$ python3 -q
>>> import numpy as np
>>> from numpy import linalg as LA
>>> np.set_printoptions(precision=2, suppress=True, linewidth=120)
>>> rnd = lambda a: np.round(a, 2) + 0
>>> m1 = np.load("w.npy")
>>> print(m1)
[[ 1.1  0.2  1.1  1.3  0.2 -2.3 -2.3  1.2]
 [ 0.2  0.3 -1.6  0.4 -0.5 -0.4  0.8 -1.7]
 [ 0.1  0.7  1.   1.5 -0.5  0.2 -1.1  0.1]
 [ 1.2 -0.6 -0.3  1.  -0.2  0.6 -0.3  1.6]
 [ 1.5  0.5  0.6 -0.5  0.   0.3 -0.5 -1.4]
 [-1.7  0.6 -1.7 -0.1 -0.7  1.3 -1.3 -0.4]
 [-1.  -2.1  1.3 -2.3  0.1  0.8  1.8  0.1]
 [-1.1 -1.2 -1.5  1.8  0.6  1.3  0.4  0.1]
 [-1.1 -0.6 -0.1  1.  -0.1 -1.4 -2.2  0.6]
 [-0.9  0.  -0.6  0.1 -0.3  0.4 -0.8  1.2]
 [ 6.  -3.5 -2.   8.5 -0.5 -4.   2.  -5. ]
 [-0.1 -1.4 -1.  -0.7  0.2  0.2  0.8  0.8]
 [ 0.1 -0.9  1.1  0.   2.1  1.7  1.9 -1.4]
 [ 1.6  0.5  1.3  0.   0.6  1.2 -1.4 -0.4]
 [ 0.3 -0.2  1.4 -0.9  0.1  0.7  0.7  2. ]
 [-1.3  2.3  1.6 -0.3  0.4 -0.8 -1.3  1.7]
 [-1.6 -0.3 -0.4  1.7  0.4  0.5  0.4 -0.1]
 [-0.6  1.7 -0.6 -0.3  1.5  0.3  1.1  2.2]
 [ 0.1  0.8 -0.7 -0.9 -0.1  1.5  0.5  0.4]
 [-1.3 -0.5  0.6  1.   0.5  2.3  0.7  1. ]
 [-1.   1.2 -0.5 -0.8 -0.7  0.5  0.  -0.8]
 [ 2.1  1.7 -0.2 -0.3  0.6 -0.6  1.6 -0.1]
 [ 1.5 -0.6  0.2  0.8  0.3  0.5 -0.4 -0.4]
 [-2.2 -0.9  0.3  0.2  0.8  2.1  2.3 -0.3]
 [ 2.3 -0.6 -1.   0.2  0.1  0.5 -0.3 -1. ]
 [ 0.1  1.4 -0.6 -2.4  1.5  1.3  0.9  1.9]
 [-0.2  0.  -0.1  0.8 -1.6 -1.8  0.4  0.3]
 [-0.1  0.  -0.3 -0.8 -0.2  0.6 -0.4  1.4]
 [ 0.5 -1.1 -1.2  1.3 -1.3 -2.   0.2 -0.1]
 [ 1.9  0.2  0.7  0.1  0.   0.8  2.   0.9]
 [ 0.  -0.1  0.1 -0.8  0.  -0.6 -0.3  1.5]
 [-0.4  0.9 -0.8 -0.8  0.8 -0.2 -0.9  1.6]
 [-0.5  0.9 -0.7 -0.8  0.6 -0.2 -0.3 -0.1]
 [-2.2 -0.1 -1.   0.3  0.3  0.  -0.5  1.5]
 [ 0.8  0.5 -1.3  1.2  0.  -3.2  1.5  0.9]
 [-0.2 -0.8 -1.8  1.1  1.   0.6  1.  -1.2]]
>>> Y = np.array([[3, 2],
...     [-5, -5],
...     [1, 0],
...     [0, -4],
...     [3, -1],
...     [-3, 3],
...     [-4, -1],
...     [3, -4]])
>>> print(rnd(np.einsum("ij->j", m1)))
[ 3.9 -1.1 -8.7 11.6  6.   2.7  6.7  8.6]
>>> Y = np.c_[m1[:, :2] @ np.array([[0, 0], [-1, -2]]), np.array([-2, 1, -1, -3, 1, 1, -1, 3, -2, 1, 1, 1, 1, -2, -1, 0, 3, -2, 2, -2, -2, -1, 2, -1, -1, -3, 1, 2, 1, -1, 0, 3, 3, -2, 1, 1])]
>>> print(Y)
[[-0.2 -0.4 -2. ]
 [-0.3 -0.6  1. ]
 [-0.7 -1.4 -1. ]
 [ 0.6  1.2 -3. ]
 [-0.5 -1.   1. ]
 [-0.6 -1.2  1. ]
 [ 2.1  4.2 -1. ]
 [ 1.2  2.4  3. ]
 [ 0.6  1.2 -2. ]
 [ 0.   0.   1. ]
 [ 3.5  7.   1. ]
 [ 1.4  2.8  1. ]
 [ 0.9  1.8  1. ]
 [-0.5 -1.  -2. ]
 [ 0.2  0.4 -1. ]
 [-2.3 -4.6  0. ]
 [ 0.3  0.6  3. ]
 [-1.7 -3.4 -2. ]
 [-0.8 -1.6  2. ]
 [ 0.5  1.  -2. ]
 [-1.2 -2.4 -2. ]
 [-1.7 -3.4 -1. ]
 [ 0.6  1.2  2. ]
 [ 0.9  1.8 -1. ]
 [ 0.6  1.2 -1. ]
 [-1.4 -2.8 -3. ]
 [ 0.   0.   1. ]
 [ 0.   0.   2. ]
 [ 1.1  2.2  1. ]
 [-0.2 -0.4 -1. ]
 [ 0.1  0.2  0. ]
 [-0.9 -1.8  3. ]
 [-0.9 -1.8  3. ]
 [ 0.1  0.2 -2. ]
 [-0.5 -1.   1. ]
 [ 0.8  1.6  1. ]]
>>> print(LA.matrix_rank(Y))
2
>>> print(LA.matrix_rank(np.c_[m1, Y]))
9
>>> print(rnd(LA.norm(Y - m1 @ LA.lstsq(m1, Y)[0], axis=0)))
[0.   0.   9.44]
>>> G = np.cov(Y, rowvar=False)
>>> print(rnd(G))
[[1.25 2.5  0.3 ]
 [2.5  5.01 0.6 ]
 [0.3  0.6  3.2 ]]
>>> print(G.shape)
(3, 3)
>>> proj = m1 @ LA.solve(m1.T @ m1, m1.T)
>>> print(rnd(np.trace(proj)))
8.0
>>> print(rnd(proj @ m1[:, 2]))
[ 1.1 -1.6  1.  -0.3  0.6 -1.7  1.3 -1.5 -0.1 -0.6 -2.  -1.   1.1  1.3  1.4  1.6 -0.4 -0.6 -0.7  0.6 -0.5 -0.2  0.2
  0.3 -1.  -0.6 -0.1 -0.3 -1.2  0.7  0.1 -0.8 -0.7 -1.  -1.3 -1.8]
>>> cent = m1[[21, 8]].astype(float)
>>> for _ in range(4):
...     labels = LA.norm(m1[:, None] - cent, axis=-1).argmin(axis=1)
...     cent = np.array([m1[labels == j].mean(axis=0) for j in range(2)])
... 
>>> print(labels)
[1 0 1 1 0 1 1 1 1 1 0 1 0 1 1 1 1 1 1 1 1 0 0 1 0 1 1 1 0 0 1 1 1 1 0 0]
>>> print(rnd(cent[1] - cent[0]))
[-2.03  0.52  0.5  -1.21  0.    0.87 -1.01  1.72]
>>> M = np.load("x.npy")
>>> print(M)
[[0 1 1 0]
 [1 0 1 1]
 [1 1 0 0]
 [0 1 0 0]]
>>> # symmetric, so the eigenvalues are real
>>> Y = LA.inv(M)
>>> print(rnd(LA.det(M) * LA.det(Y)))
1.0
>>> print(rnd(LA.inv(Y)))
[[0. 1. 1. 0.]
 [1. 0. 1. 1.]
 [1. 1. 0. 0.]
 [0. 1. 0. 0.]]
>>> print(rnd(LA.det(M) * Y))
[[ 0.  0.  1. -1.]
 [ 0.  0.  0.  1.]
 [ 1.  0.  0. -1.]
 [-1.  1. -1.  2.]]
>>> Y = np.array([[-2, -5], [0, 2], [-1, 3], [3, 0]])
>>> print(Y.T @ M.T)
[[-1  0 -2  0]
 [ 5 -2 -3  2]]
>>> print(np.einsum("ij->j", M))
[2 3 2 1]
>>> print(M @ Y)
[[-1  5]
 [ 0 -2]
 [-2 -3]
 [ 0  2]]
>>> print(np.einsum("ik,kj->ji", M, Y))
[[-1  0 -2  0]
 [ 5 -2 -3  2]]
>>> print(LA.matrix_rank(np.vstack([M, Y.T])))
4
>>> print(np.einsum("ik,kj->ij", M, Y))
[[-1  5]
 [ 0 -2]
 [-2 -3]
 [ 0  2]]
>>> print(rnd(LA.norm(M[2] - M[1])))
1.73
>>> ev, V = LA.eigh(M)
>>> x = np.array([1, -3, 0, 1])
>>> print(x @ M @ x)
-12
>>> print(rnd(V * np.maximum(ev, 0) @ V.T))
[[0.64 0.66 0.64 0.23]
 [0.66 0.83 0.66 0.44]
 [0.64 0.66 0.64 0.23]
 [0.23 0.44 0.23 0.38]]
>>> print(rnd(x @ M @ x / (x @ x)), rnd(ev[0]), rnd(ev[-1]))
-1.09 -1.48 2.17
>>> print((np.sign(V[:, -1].round(6)) == np.sign(V[0, -1].round(6))).astype(int))
[1 1 1 1]
>>> print(rnd(LA.eigvalsh(M[1:, 1:])))
[-1.41  0.    1.41]
>>> print(rnd(V * np.abs(ev) @ V.T))
[[ 1.27  0.33  0.27  0.45]
 [ 0.33  1.66  0.33 -0.12]
 [ 0.27  0.33  1.27  0.45]
 [ 0.45 -0.12  0.45  0.76]]
